% python3 -q
>>> import numpy as np
>>> np.set_printoptions(precision=2, suppress=True, linewidth=200, legacy="1.25")
>>> rnd = lambda a: np.round(a, 2) + 0
>>> data = np.array([[1, -1, 1, -1], [1, 0, 0, 0], [1, 1, 1, 1]])
>>> rng = np.random.default_rng(231)
>>> out = data + rng.integers(-2, 3, (3, 2)) @ rng.integers(-2, 3, (2, 4))
>>> out
array([[ 3, -1,  3, -1],
       [ 9,  0,  8,  2],
       [-3,  1, -3, -1]])
>>> print(np.linalg.matrix_rank(out - data, tol=1e-8))
2
>>> np.abs(out - data).sum(axis=1)
array([ 4, 18, 10])
>>> rnd(np.linalg.norm(out))
13.75
>>> np.unravel_index(np.abs(out).argmax(), out.shape)
(1, 0)
>>> np.count_nonzero(out)
11
>>> rnd(np.linalg.svd(out, compute_uv=False))
array([13.58,  1.87,  0.98])
>>> out.shape
(3, 4)
>>> np.linalg.matrix_rank(out)
3
>>> out = data / np.linalg.norm(data, axis=1, keepdims=True)
>>> gram = out @ out.T
>>> rnd(np.degrees(np.arccos(np.clip(gram[1, 0], -1, 1))))
60.0
>>> rnd(np.linalg.norm(out, axis=1))
array([1., 1., 1.])
>>> gram[1]
array([0.5, 1. , 0.5])
>>> np.argwhere(np.triu(np.abs(gram) > 0.95, 1))
array([], shape=(0, 2), dtype=int64)
>>> (np.abs(gram) > 0.9).astype(int)
array([[1, 0, 0],
       [0, 1, 0],
       [0, 0, 1]])
>>> print((gram - 2 * np.eye(3)).round(6).argmax(axis=1))
[1 0 1]
>>> th = np.radians(135)
>>> R = np.eye(4)
>>> R[3, 3] = R[0, 0] = np.cos(th)
>>> R[3, 0], R[0, 3] = -np.sin(th), np.sin(th)
>>> rnd(R)
array([[-0.71,  0.  ,  0.  ,  0.71],
       [ 0.  ,  1.  ,  0.  ,  0.  ],
       [ 0.  ,  0.  ,  1.  ,  0.  ],
       [-0.71,  0.  ,  0.  , -0.71]])
>>> out = data @ R.T
>>> np.allclose(np.linalg.norm(data, axis=1), np.linalg.norm(out, axis=1))
True
>>> np.allclose(data @ data.T, out @ out.T)
True
>>> rnd(out)
array([[-1.41, -1.  ,  1.  ,  0.  ],
       [-0.71,  0.  ,  0.  , -0.71],
       [ 0.  ,  1.  ,  1.  , -1.41]])
>>> rnd(np.linalg.svd(data, compute_uv=False)), rnd(np.linalg.svd(out, compute_uv=False))
(array([2.14, 2.  , 0.66]), array([2.14, 2.  , 0.66]))
>>> data.reshape(2, -1)
array([[ 1, -1,  1, -1,  1,  0],
       [ 0,  0,  1,  1,  1,  1]])
>>> blk = data.reshape(3, 2, -1)
>>> print(np.einsum("ihd,ihd->ih", blk, blk))
[[2 2]
 [1 0]
 [2 2]]
>>> blk.transpose(1, 0, 2)
array([[[ 1, -1],
        [ 1,  0],
        [ 1,  1]],

       [[ 1, -1],
        [ 0,  0],
        [ 1,  1]]])
>>> J = np.load("m.npy")
>>> J
array([[ 2.59,  2.18,  2.27,  0.13, -1.41,  1.  , -0.27],
       [-2.11,  0.73,  2.5 , -2.2 ,  0.63, -1.22, -0.34],
       [-1.03,  0.4 , -0.25, -1.43, -0.41,  2.06, -2.81],
       [-2.7 , -1.74,  1.15,  1.81, -2.28,  0.84,  0.87]])
>>> blk = np.stack([J, 4 * J, J[::-1]])
>>> (blk @ J.T).shape
(3, 4, 4)
>>> rnd(np.einsum("bij,cij->bc", blk, blk))
array([[  74.98,  299.92,   -1.9 ],
       [ 299.92, 1199.69,   -7.6 ],
       [  -1.9 ,   -7.6 ,   74.98]])
>>> blk.shape
(3, 4, 7)
>>> np.linalg.matrix_rank(blk.reshape(3, -1))
2
>>> print(rnd(np.linalg.norm(blk, axis=(1, 2))))
[ 8.66 34.64  8.66]
>>> out = J / np.linalg.norm(J, axis=1, keepdims=True)
>>> gram = out @ out.T
>>> rnd(gram[0])
array([ 1.  , -0.03,  0.05, -0.2 ])
>>> (gram - 2 * np.eye(4)).round(6).argmax(axis=1)
array([2, 2, 1, 1])
>>> rnd(gram)
array([[ 1.  , -0.03,  0.05, -0.2 ],
       [-0.03,  1.  ,  0.19,  0.03],
       [ 0.05,  0.19,  1.  , -0.03],
       [-0.2 ,  0.03, -0.03,  1.  ]])
>>> np.argwhere(np.triu(np.abs(gram) > 0.95, 1))
array([], shape=(0, 2), dtype=int64)
>>> rnd(np.linalg.norm(gram[3], 1)), rnd(np.linalg.norm(gram[3], np.inf))
(1.26, 1.0)
>>> rnd(np.linalg.norm(gram, 2))
1.22
>>> rnd(np.linalg.norm(gram[3] - gram[0]))
1.7
>>> rnd(np.linalg.norm(gram, "nuc"))
4.0
>>> rnd(np.linalg.norm(gram, axis=1))
array([1.02, 1.02, 1.02, 1.02])
>>> out = J + rng.integers(-2, 3, (4, 3)) @ rng.integers(-2, 3, (3, 7))
>>> rnd(out)
array([[  0.59,   2.18,  -5.73,   2.13,  -1.41,  -1.  ,  -6.27],
       [-10.11,  -7.27,   4.5 ,   1.8 ,  -5.37,   4.78,  -0.34],
       [ -4.03,  -2.6 ,  -1.25,  -0.43,  -2.41,   4.06,  -4.81],
       [ -5.7 ,  -3.74,  -5.85,   2.81,  -3.28,   0.84,  -6.13]])
>>> np.abs(out - J).sum(axis=1)
array([20., 34., 14., 21.])
>>> print(rnd(out - J))
[[-2.  0. -8.  2.  0. -2. -6.]
 [-8. -8.  2.  4. -6.  6.  0.]
 [-3. -3. -1.  1. -2.  2. -2.]
 [-3. -2. -7.  1. -1.  0. -7.]]
>>> w1 = np.array([[0, -2], [1, -7], [-5, 3], [-9, -6], [-4, 7], [-4, -4], [-6, 5]])
>>> b = np.array([1, 4])
>>> H = np.maximum(J @ w1 + b, 0)
>>> (H > 0).astype(int)
array([[0, 0],
       [1, 1],
       [1, 0],
       [0, 0]])
>>> basis = np.array([[-3, 3], [1, -3]])
>>> (H @ basis).round(6).argmax(axis=1)
array([0, 0, 1, 0])
>>> rnd(H @ basis)
array([[  0.  ,   0.  ],
       [ -8.89, -53.91],
       [-77.34,  77.34],
       [  0.  ,   0.  ]])
>>> w1 @ basis
array([[ -2,   6],
       [-10,  24],
       [ 18, -24],
       [ 21,  -9],
       [ 19, -33],
       [  8,   0],
       [ 23, -33]])
>>> mat = np.load("test3.npy")
>>> mat
array([[ 1,  0,  0,  0],
       [ 1, -1,  0,  0],
       [ 0, -1,  0,  0],
       [ 0,  0, -1, -1]])
>>> [int(np.linalg.matrix_rank(np.linalg.matrix_power(mat, p))) for p in range(1, 5)]
[3, 3, 3, 3]
>>> left, s, Vt = np.linalg.svd(mat)
>>> vecs = Vt[:(s > 1e-8).sum()]
>>> x0 = mat[0] + -2 * mat[1] + rng.integers(2) * np.eye(4)[0]
>>> print(x0)
[-1.  2.  0.  0.]
>>> rnd(vecs.T @ vecs)
array([[1. , 0. , 0. , 0. ],
       [0. , 1. , 0. , 0. ],
       [0. , 0. , 0.5, 0.5],
       [0. , 0. , 0.5, 0.5]])
>>> print(rnd(np.linalg.norm(x0 - vecs.T @ vecs @ x0)))
0.0
>>> np.linalg.matrix_rank(np.vstack([mat, x0]))
3
>>> left, s, Vt = np.linalg.svd(mat, full_matrices=False)
>>> rnd(left.T @ left)
array([[1., 0., 0., 0.],
       [0., 1., 0., 0.],
       [0., 0., 1., 0.],
       [0., 0., 0., 1.]])
>>> np.abs(left[:, 0]).round(6).argmax()
1
>>> idx = rng.permutation(4)
>>> idx
array([3, 1, 2, 0])
>>> out = mat[idx][:, idx]
>>> np.trace(out)
-1
>>> rnd(np.linalg.det(out)), rnd(np.linalg.det(mat[idx]))
(0.0, 0.0)
>>> np.diag(out)
array([-1, -1,  0,  1])
>>> out
array([[-1,  0, -1,  0],
       [ 0, -1,  0,  1],
       [ 0, -1,  0,  0],
       [ 0,  0,  0,  1]])
>>> rnd(np.sort(np.abs(np.linalg.eigvals(out))))
array([0., 1., 1., 1.])
